% ipython --no-banner

In [1]: import numpy as np

In [2]: from numpy import linalg as LA

In [3]: np.set_printoptions(precision=3, suppress=True, linewidth=200, floatmode="fixed")

In [4]: sigma = 3 * 0.2 ** np.arange(6)

In [5]: rng = np.random.default_rng(469488)

In [6]: W0 = rng.normal(size=(38, 6)) * rng.permutation(sigma)

In [7]: print(W0.round(3) + 0)
[[-0.046 -0.030 -0.352 -0.003 -0.007  1.563]
 [ 0.014 -0.022 -0.410  0.001  0.009 -2.528]
 [ 0.033  0.181  1.252 -0.001  0.000 -1.215]
 [ 0.000 -0.160 -0.839  0.000  0.002 -2.201]
 [-0.019 -0.256 -0.635  0.000 -0.007  1.423]
 [ 0.017  0.060 -0.546 -0.003  0.001 -2.797]
 [ 0.018  0.049  0.504  0.001 -0.003  0.585]
 [ 0.029  0.039 -1.003 -0.001 -0.005 -3.958]
 [-0.001 -0.174 -0.653  0.000 -0.003  1.088]
 [ 0.012 -0.202  0.717  0.002  0.005  1.959]
 [-0.045  0.045 -0.301  0.001  0.009  1.344]
 [ 0.042  0.104  1.489  0.001  0.000  4.263]
 [ 0.030  0.099  0.067  0.000 -0.005 -1.448]
 [ 0.013 -0.105 -0.047  0.000  0.002  2.870]
 [ 0.028  0.176  0.635 -0.001 -0.004 -0.696]
 [ 0.030  0.075 -0.435  0.001  0.003  2.755]
 [ 0.014 -0.040  0.430  0.001 -0.005 -1.094]
 [ 0.001 -0.139 -0.077 -0.001 -0.006  3.578]
 [ 0.030  0.130 -0.824  0.001  0.004  1.003]
 [ 0.046 -0.093  0.608  0.001  0.002  1.057]
 [ 0.037 -0.042  0.282 -0.001  0.000 -2.295]
 [-0.004  0.116 -0.293  0.000  0.002  3.099]
 [ 0.011 -0.159 -0.201  0.002 -0.001 -3.126]
 [-0.007  0.176  0.193  0.002  0.015 -1.464]
 [-0.019 -0.090  0.168  0.000  0.005  2.473]
 [-0.009  0.115  1.231 -0.001 -0.004 -5.355]
 [-0.023 -0.022  0.440  0.000  0.001  0.327]
 [ 0.040 -0.074  0.927 -0.002  0.001 -3.937]
 [ 0.036  0.241  0.543 -0.001  0.007 -2.062]
 [-0.017 -0.006  0.299  0.000  0.013 -4.405]
 [-0.076 -0.129 -0.458 -0.002  0.001  0.189]
 [-0.027 -0.097 -0.855  0.000 -0.015 -1.831]
 [ 0.002  0.206  0.000  0.001 -0.007 -0.127]
 [ 0.002  0.074 -0.005  0.001  0.008  0.343]
 [ 0.021 -0.016  0.122  0.000  0.002  0.767]
 [-0.010  0.060  0.052  0.002 -0.003 -2.968]
 [ 0.044 -0.064 -0.436 -0.001 -0.001  0.293]
 [-0.002 -0.009  0.518  0.000 -0.002  4.325]]

In [8]: dist = LA.norm(W0[:, None] - W0[None], axis=-1)

In [9]: LA.matrix_rank(dist ** 2)
Out[9]: np.int64(8)

In [10]: np.unravel_index(dist.round(6).argmax(), dist.shape)
Out[10]: (np.int64(25), np.int64(37))

In [11]: dist[:5, :5]
Out[11]: 
array([[0.000, 4.092, 3.216, 3.798, 0.389],
       [4.092, 0.000, 2.128, 0.557, 3.964],
       [3.216, 2.128, 0.000, 2.337, 3.273],
       [3.798, 0.557, 2.337, 0.000, 3.631],
       [0.389, 3.964, 3.273, 3.631, 0.000]])

In [12]: dist.shape
Out[12]: (38, 38)

In [13]: np.flatnonzero(dist[6] < dist.mean() / 2)
Out[13]: array([ 0,  4,  6,  8,  9, 10, 14, 18, 19, 26, 30, 32, 33, 34, 36])

In [14]: (dist + 1e9 * np.eye(38)).round(6).argmin(axis=1)
Out[14]: array([10,  5, 14, 31,  8,  1, 26, 22,  4, 24,  0, 37, 23, 21, 16, 21, 23, 21,  8,  6, 28, 15, 35, 12, 13, 29,  6, 29, 20, 27, 36,  3, 33, 34,  6, 22, 30, 17])

In [15]: M2 = W0 + rng.integers(-2, 3, (38, 2)) @ rng.integers(-2, 3, (2, 6))

In [16]: M2.round(3) + 0
Out[16]: 
array([[-5.046,  0.970,  3.648, -3.003, -2.007, -2.437],
       [-0.986, -1.022,  1.590,  0.001,  2.009, -1.528],
       [-0.967, -0.819,  3.252, -0.001,  2.000, -0.215],
       [-2.000, -0.160,  1.161, -1.000,  0.002, -3.201],
       [-5.019,  0.744,  3.365, -3.000, -2.007, -2.577],
       [ 0.017,  0.060, -0.546, -0.003,  0.001, -2.797],
       [ 0.018,  2.049, -1.496, -0.999, -4.003, -2.415],
       [ 0.029,  0.039, -1.003, -0.001, -0.005, -3.958],
       [-2.001, -2.174,  3.347,  0.000,  3.997,  3.088],
       [-3.988,  1.798,  2.717, -2.998, -3.995, -3.041],
       [ 1.955,  0.045, -2.301,  1.001,  0.009,  2.344],
       [ 0.042, -1.896,  3.489,  1.001,  4.000,  7.263],
       [-3.970,  0.099,  4.067, -2.000, -0.005, -3.448],
       [ 4.013, -0.105, -4.047,  2.000,  0.002,  4.870],
       [ 2.028, -1.824,  0.635,  1.999,  3.996,  3.304],
       [ 0.030,  0.075, -0.435,  0.001,  0.003,  2.755],
       [-2.986, -1.040,  4.430, -0.999,  1.995, -1.094],
       [-2.999,  0.861,  1.923, -2.001, -2.006,  0.578],
       [ 5.030, -0.870, -4.824,  3.001,  2.004,  5.003],
       [ 5.046, -1.093, -3.392,  3.001,  2.002,  5.057],
       [ 2.037, -0.042, -1.718,  0.999,  0.000, -1.295],
       [ 0.996, -0.884, -0.293,  1.000,  2.002,  5.099],
       [ 2.011, -2.159, -0.201,  2.002,  3.999,  0.874],
       [ 2.993, -0.824, -1.807,  2.002,  2.015,  1.536],
       [-2.019, -0.090,  2.168, -1.000,  0.005,  1.473],
       [-1.009,  1.115,  1.231, -1.001, -2.004, -7.355],
       [-5.023,  0.978,  4.440, -3.000, -1.999, -3.673],
       [ 3.040,  0.926, -3.073,  0.998, -1.999, -3.937],
       [ 3.036, -0.759, -1.457,  1.999,  2.007,  0.938],
       [-4.017,  1.994,  2.299, -3.000, -3.987, -9.405],
       [-4.076, -0.129,  3.542, -2.002,  0.001, -1.811],
       [ 2.973,  0.903, -4.855,  1.000, -2.015, -1.831],
       [-1.998,  2.206,  0.000, -1.999, -4.007, -4.127],
       [ 5.002, -0.926, -4.005,  3.001,  2.008,  4.343],
       [-0.979, -1.016,  2.122,  0.000,  2.002,  1.767],
       [ 1.990,  2.060, -3.948,  0.002, -4.003, -4.968],
       [-5.956,  1.936,  3.564, -4.001, -4.001, -5.707],
       [ 0.998,  0.991, -1.482,  0.000, -2.002,  3.325]])

In [17]: LA.matrix_rank(M2 - W0, tol=1e-8)
Out[17]: np.int64(2)

In [18]: np.abs(M2 - W0).sum(axis=1)
Out[18]: 
array([19.000,  7.000,  7.000,  6.000, 19.000,  0.000, 12.000,  0.000, 14.000, 20.000,  6.000, 12.000, 12.000, 12.000, 14.000,  0.000, 11.000, 13.000, 19.000, 19.000,  6.000,  7.000, 14.000, 13.000,
        6.000,  7.000, 19.000, 11.000, 13.000, 20.000, 12.000, 11.000, 14.000, 19.000,  7.000, 14.000, 26.000,  7.000])
